$ ipython --no-banner

In [1]: import numpy as np

In [2]: from numpy import linalg as LA

In [3]: np.set_printoptions(precision=2, suppress=True, linewidth=140)

In [4]: K = np.load("dump.npy")

In [5]: print(K)
[[13 -6  1 -6]
 [-6  5  5  0]
 [ 1  5 14 -6]
 [-6  0 -6  9]]

In [6]: print(np.abs(K).max())
14

In [7]: K[:, 4]
Traceback (most recent call last):
  Cell In[7], line 1
    K[:, 4]
IndexError: index 4 is out of bounds for axis 1 with size 4


In [8]: print(K.shape)
(4, 4)

In [9]: print(K.mean(axis=0))
[ 0.5   1.    3.5  -0.75]

In [10]: print(np.unravel_index(np.abs(K).argmax(), K.shape))
(np.int64(2), np.int64(2))

In [11]: w, V = LA.eigh(K)

In [12]: print(np.abs(V[:, -1]).round(6).argmax())
2

In [13]: print(np.round(LA.eigvalsh(K @ K), 2) + 0)
[  0.     8.53 302.22 428.24]

In [14]: print(w.round(2) + 0)
[ 0.    2.92 17.38 20.69]

In [15]: print(np.abs(V[:, -1]))
[0.55 0.02 0.59 0.59]

In [16]: rng = np.random.default_rng(8567)

In [17]: labels = rng.permutation(4)

In [18]: print(labels)
[3 2 1 0]

In [19]: B = K[labels][:, labels]

In [20]: print(np.round(np.sort(np.abs(LA.eigvals(B))), 2) + 0)
[ 0.    2.92 17.38 20.69]

In [21]: print(np.round(LA.det(B), 2), np.round(LA.det(K[labels]), 2))
0.0 0.0

In [22]: arr = np.array([[1, -3, 9, -27],
    ...:     [1, -2, 4, -8],
    ...:     [1, -1, 1, -1],
    ...:     [1, 0, 0, 0],
    ...:     [1, 1, 1, 1]])

In [23]: print(arr)
[[  1  -3   9 -27]
 [  1  -2   4  -8]
 [  1  -1   1  -1]
 [  1   0   0   0]
 [  1   1   1   1]]

In [24]: f, v = arr[2], arr[4]

In [25]: print(f @ v)
0

In [26]: print(f @ f)
4

In [27]: pr = (f @ v) / (f @ f) * f

In [28]: print(pr)
[ 0. -0.  0. -0.]

In [29]: print((v - pr) @ f)
0.0

In [30]: print(LA.matrix_rank(np.outer(f, v)))
1

In [31]: U, sv, vt = LA.svd(arr)

In [32]: print(np.argmax(sv[:-1] / (sv[1:] + 1e-6)) + 1)
1

In [33]: print(sv)
[30.08  2.5   1.56  0.86]

In [34]: B = U[:, :1] @ np.diag(sv[:1]) @ vt[:1]

In [35]: print(np.round(LA.norm(arr - B) / LA.norm(arr), 2))
0.1

In [36]: print(np.round(np.abs(arr - B).max(), 2))
1.22

In [37]: U, sv, vt = LA.svd(K)

In [38]: print(sv.round(2) + 0)
[20.69 17.38  2.92  0.  ]

In [39]: B = U[:, :3] @ np.diag(sv[:3]) @ vt[:3]

In [40]: print(B.round(2) + 0)
[[13. -6.  1. -6.]
 [-6.  5.  5.  0.]
 [ 1.  5. 14. -6.]
 [-6.  0. -6.  9.]]

In [41]: print(np.round(LA.norm(K - B) / LA.norm(K), 2))
0.0

In [42]: print(round(float(LA.norm(K - B, 2)), 2), np.round(sv[3], 2))
0.0 0.0

In [43]: B = np.c_[arr[:, :1] @ np.array([[-1]]), np.array([2, 3, -2, 0, 3])]

In [44]: print(B)
[[-1  2]
 [-1  3]
 [-1 -2]
 [-1  0]
 [-1  3]]

In [45]: print(np.round(LA.lstsq(arr, B[:, 0])[0], 2) + 0)
[-1.  0.  0.  0.]

In [46]: print(LA.norm(LA.qr(arr)[0].T @ B, axis=0) ** 2 / ((B ** 2).sum(axis=0) + 1e-12))
[1.  0.8]

In [47]: print(LA.matrix_rank(np.c_[arr, B]))
5

In [48]: mat = np.eye(3, dtype=int)[rng.permutation(3)] * np.array([-4, 1, -3])

In [49]: print(mat)
[[-4  0  0]
 [ 0  0 -3]
 [ 0  1  0]]

In [50]: def softmax(z):
    ...:     e = np.exp(z - z.max(axis=-1, keepdims=True))
    ...:     return e / e.sum(axis=-1, keepdims=True)
    ...: 

In [51]: print(softmax(mat).sum(axis=1))
[1. 1. 1.]

In [52]: att = mat @ mat.T / np.sqrt(3)

In [53]: print(softmax(att + np.triu(np.full(att.shape, -np.inf), 1)))
[[1.   0.   0.  ]
 [0.01 0.99 0.  ]
 [0.26 0.26 0.47]]

In [54]: B = mat / np.sqrt((mat ** 2).mean(axis=1, keepdims=True))

In [55]: print(B[2])
[0.   1.73 0.  ]

In [56]: print(LA.matrix_rank(mat - mat.mean(axis=1, keepdims=True)))
2

In [57]: print(LA.matrix_rank(B) == LA.matrix_rank(mat))
True

In [58]: print(mat - mat.mean(axis=1, keepdims=True))
[[-2.67  1.33  1.33]
 [ 1.    1.   -2.  ]
 [-0.33  0.67 -0.33]]

In [59]: print(np.round(LA.det(mat), 2))
-12.0

In [60]: print((mat != 0).astype(int))
[[1 0 0]
 [0 0 1]
 [0 1 0]]

In [61]: E = np.load("m.npy")

In [62]: print(E)
[[-2.  1. -1. -1.]
 [ 0. -1.  0.  0.]
 [ 2. -5.  1.  5.]
 [ 0. -3.  0.  2.]]

In [63]: B = np.array([[4, 7, 5], [0, 7, 1], [2, 1, 8], [3, 5, 4]])

In [64]: print(LA.matrix_rank(E @ B))
3

In [65]: print(np.einsum("ik,kj->ji", E, B))
[[-13.   0.  25.   6.]
 [-13.  -7.   5. -11.]
 [-21.  -1.  33.   5.]]

In [66]: print(np.vstack([E, B.T]).shape)
(7, 4)

In [67]: print(B.T @ E.T)
[[-13.   0.  25.   6.]
 [-13.  -7.   5. -11.]
 [-21.  -1.  33.   5.]]

In [68]: print(E @ B)
[[-13. -13. -21.]
 [  0.  -7.  -1.]
 [ 25.   5.  33.]
 [  6. -11.   5.]]

In [69]: print(np.einsum("ik,kj->ij", E, B))
[[-13. -13. -21.]
 [  0.  -7.  -1.]
 [ 25.   5.  33.]
 [  6. -11.   5.]]
